>>> import numpy as np
>>> from numpy import linalg as LA
>>> np.set_printoptions(precision=1, suppress=True, linewidth=200)
>>> E = np.loadtxt("sample18.csv", delimiter=",")
>>> print(E)
[[  2.2   3.   -6.1  -5.9   8.8  -3.6  22.9  -4.2]
 [ -3.5   9.9  -4.    2.2  26.7   1.1  -9.4   2.3]
 [ -9.6 -21.3  26.3   9.7 -38.4 -27.  -29.3  -6. ]
 [-17.1 -18.6  10.4  29.5   0.8   6.1   7.   18. ]
 [ -8.8  10.5  -9.3  20.3  15.5  -7.5  16.6  -0.8]
 [ -8.9   6.3  14.5  -4.5 -26.9  -1.5 -19.1  -6.4]
 [ 14.3  14.1  16.5 -17.4  -3.7  -2.3 -11.2 -26.6]
 [-27.7   4.9   1.2 -10.2   8.9  -5.4  14.3  16. ]
 [ -9.9  12.5 -18.8  11.5  27.9   2.7 -11.8 -10.3]
 [-11.8  -9.3 -12.3   2.6   2.2   3.7 -12.5  12.5]
 [  8.3   1.9   1.8 -15.2  14.9  -5.9 -12.1 -16.5]
 [ -8.4  13.2  -8.3  -2.7  -0.4  -7.1  -6.3   7.2]
 [  6.8 -15.8  19.   12.  -12.9 -21.   -0.4  -4.7]
 [ 23.4  -7.6   3.9  -3.4  -6.4  -1.8 -17.6  13.6]
 [-15.9 -15.6  24.4 -16.   -1.8 -11.2 -19.   -0.5]
 [-10.9   3.5  25.   -9.2  16.5 -10.6 -13.9  12. ]
 [-26.8   9.2  -9.3  -7.9  -7.3 -31.5 -25.9 -14.1]
 [  6.4  -4.6   2.9  -3.2   1.7   1.3   2.4 -23.4]
 [ 15.5  12.1  -0.2  22.1  -7.6 -23.3   7.8  11.3]
 [ 42.4  -3.7  -7.9  13.3 -37.1 -10.1  17.6   2.9]
 [  6.2 -25.2  14.1  -4.4 -29.2   7.6 -18.9 -17.1]
 [ 25.1 -12.5  -3.9   6.4 -38.6 -32.2 -38.5 -17.7]
 [ 38.3 -11.3 -11.7   0.5  25.3   7.6  -6.5  -4.4]
 [  3.5 -16.8 -16.3   8.1  48.9  14.4  18.5 -20.2]
 [  0.4 -20.9  -8.8  11.5  28.4   9.   19.7  -1.2]
 [  4.8  -1.6 -16.4  11.4  18.1  -2.4 -10.8  -8.9]
 [ 31.2  -5.6  21.5 -15.5  -7.4  -6.2 -21.1  -4.6]
 [  6.1  10.9 -12.7  -0.3  11.2  11.7  11.5   4. ]
 [  7.8  -8.9  -0.6  15.1  15.8   2.7   7.   -9.7]
 [  0.8  26.8 -12.4   5.3  30.5   5.9  18.5  -3. ]]
>>> C = E[[10, 2]].astype(float)
>>> for _ in range(6):
...     z = LA.norm(E[:, None] - C, axis=-1).argmin(axis=1)
...     C = np.array([E[z == j].mean(axis=0) for j in range(2)])
... 
>>> print(z)
[0 0 1 0 0 1 1 0 0 0 0 0 1 1 1 0 1 0 0 1 1 1 0 0 0 0 1 0 0 0]
>>> print(C[1] - C[0])
[  8.2  -8.   15.9  -7.4 -34.5 -12.5 -20.   -6.4]
>>> print(np.bincount(z))
[19 11]
>>> cen = (E - E.mean(axis=0)) / E.std(axis=0)
>>> print(cen.std(axis=0))
[1. 1. 1. 1. 1. 1. 1. 1.]
>>> b = LA.lstsq(np.delete(cen, 0, axis=1), cen[:, 0])[0]
>>> print(np.round(1 - np.var(cen[:, 0] - np.delete(cen, 0, axis=1) @ b), 1))
0.2
>>> print(b.round(1) + 0)
[-0.1 -0.2  0.  -0.5  0.2  0.1 -0.2]
>>> Q, vecs = LA.qr(E[:, :2])[0], LA.qr(E[:, 2:])[0]
>>> sigma = LA.svd(Q.T @ vecs, compute_uv=False)
>>> print(sigma)
[0.6 0.4]
>>> rng = np.random.default_rng(52797)
>>> z = rng.integers(0, 3, 5)
>>> mat = np.triu((z[:, None] == z) & (rng.random((5, 5)) < 0.8), 1).astype(int)
>>> mat += mat.T
>>> print(mat)
[[0 0 0 0 1]
 [0 0 1 0 0]
 [0 1 0 0 0]
 [0 0 0 0 0]
 [1 0 0 0 0]]
>>> # splits into 3 blocks
>>> print((mat + mat.T) / 2)
[[0. 0. 0. 0. 1.]
 [0. 0. 1. 0. 0.]
 [0. 1. 0. 0. 0.]
 [0. 0. 0. 0. 0.]
 [1. 0. 0. 0. 0.]]
>>> print(np.allclose(mat, mat.T))
True
>>> print(round(LA.det(mat), 1))
0.0
>>> print(round(float(np.abs(LA.eigvals(mat)).max()), 1))
1.0
>>> evals, vecs = LA.eigh(mat)
>>> print(LA.svd(mat, compute_uv=False))
[1. 1. 1. 1. 0.]
>>> print((evals > 1e-8).sum(), (evals < -1e-8).sum())
2 2
>>> print(evals.sum(), np.trace(mat))
0.0 0
>>> print(LA.eigvalsh(mat + -1 * np.eye(5)))
[-2. -2. -1.  0.  0.]
>>> print(np.round(vecs.T @ mat @ vecs, 1) + 0)
[[-1.  0.  0.  0.  0.]
 [ 0. -1.  0.  0.  0.]
 [ 0.  0.  0.  0.  0.]
 [ 0.  0.  0.  1.  0.]
 [ 0.  0.  0.  0.  1.]]
>>> x = np.array([-7, 5, -1, 5, 1])
>>> print(mat @ x)
[ 1 -1  5  0 -7]
>>> print((mat @ x).argmax())
2
>>> print(mat @ np.eye(5)[0])
[0. 0. 0. 0. 1.]
>>> print(mat * x)
[[ 0  0  0  0  1]
 [ 0  0 -1  0  0]
 [ 0  5  0  0  0]
 [ 0  0  0  0  0]
 [-7  0  0  0  0]]
>>> th = rng.uniform(0, 2 * np.pi, 18)
>>> Q, _ = LA.qr(np.array([[0.6, -0.3],
...     [-0.8, 1.2],
...     [2.3, -0.4],
...     [0.4, -0.3],
...     [-0.8, 0.1],
...     [0.2, 0.2],
...     [-0.5, -1.1],
...     [-0.4, 0.3],
...     [-0.1, -0.8],
...     [-0.1, -0.7],
...     [-1.1, 1.5]]))
>>> m1 = 10 * np.c_[np.cos(th), np.sin(th)] @ Q.T
>>> print(m1)
[[ 2.  -2.7  7.8  1.3 -2.7  0.7 -1.7 -1.3 -0.3 -0.3 -3.7]
 [ 1.5 -0.2  7.6  0.8 -2.8  1.2 -4.4 -0.8 -2.2 -2.  -0.6]
 [ 1.3 -4.7  2.3  1.3 -0.6 -0.7  3.9 -1.3  3.   2.6 -6. ]
 [ 2.  -2.5  7.9  1.3 -2.7  0.7 -2.  -1.3 -0.5 -0.5 -3.5]
 [-0.3  3.8  2.3 -0.6 -1.   1.2 -5.7  0.6 -3.7 -3.2  4.6]
 [-1.9  1.7 -8.  -1.2  2.8 -0.9  3.   1.2  1.2  1.1  2.5]
 [ 1.5 -4.7  3.3  1.4 -1.  -0.5  3.3 -1.4  2.6  2.3 -6. ]
 [ 0.3  3.   4.2 -0.2 -1.6  1.3 -5.9  0.2 -3.6 -3.2  3.5]
 [ 0.8  1.8  6.   0.2 -2.2  1.4 -5.6 -0.2 -3.2 -2.9  1.9]
 [-1.9  1.8 -8.  -1.2  2.8 -0.9  2.8  1.2  1.1  1.   2.7]
 [-1.9  1.5 -8.  -1.1  2.8 -1.   3.1  1.1  1.3  1.2  2.3]
 [ 0.1  3.2  3.7 -0.3 -1.5  1.3 -5.8  0.3 -3.6 -3.2  3.8]
 [ 1.2  1.   6.8  0.5 -2.5  1.3 -5.2 -0.5 -2.9 -2.6  0.9]
 [-1.8  4.5 -4.9 -1.5  1.6  0.2 -2.1  1.5 -1.9 -1.7  5.8]
 [-1.8  4.5 -5.  -1.5  1.6  0.2 -2.   1.5 -1.9 -1.7  5.8]
 [ 1.1  1.2  6.6  0.4 -2.4  1.3 -5.4 -0.4 -3.  -2.7  1.2]
 [-1.1 -1.3 -6.5 -0.4  2.4 -1.4  5.4  0.4  3.   2.7 -1.2]
 [-0.7  4.3  0.6 -0.9 -0.4  1.1 -5.2  0.9 -3.5 -3.1  5.3]]
>>> G = m1.T @ m1
>>> print(LA.matrix_rank(G))
2
>>> print(np.diag(G))
[ 36.8 167.8 643.7  17.8  81.7  19.4 331.9  17.8 121.4  94.8 267.1]
>>> print((m1 @ m1.T).shape)
(18, 18)
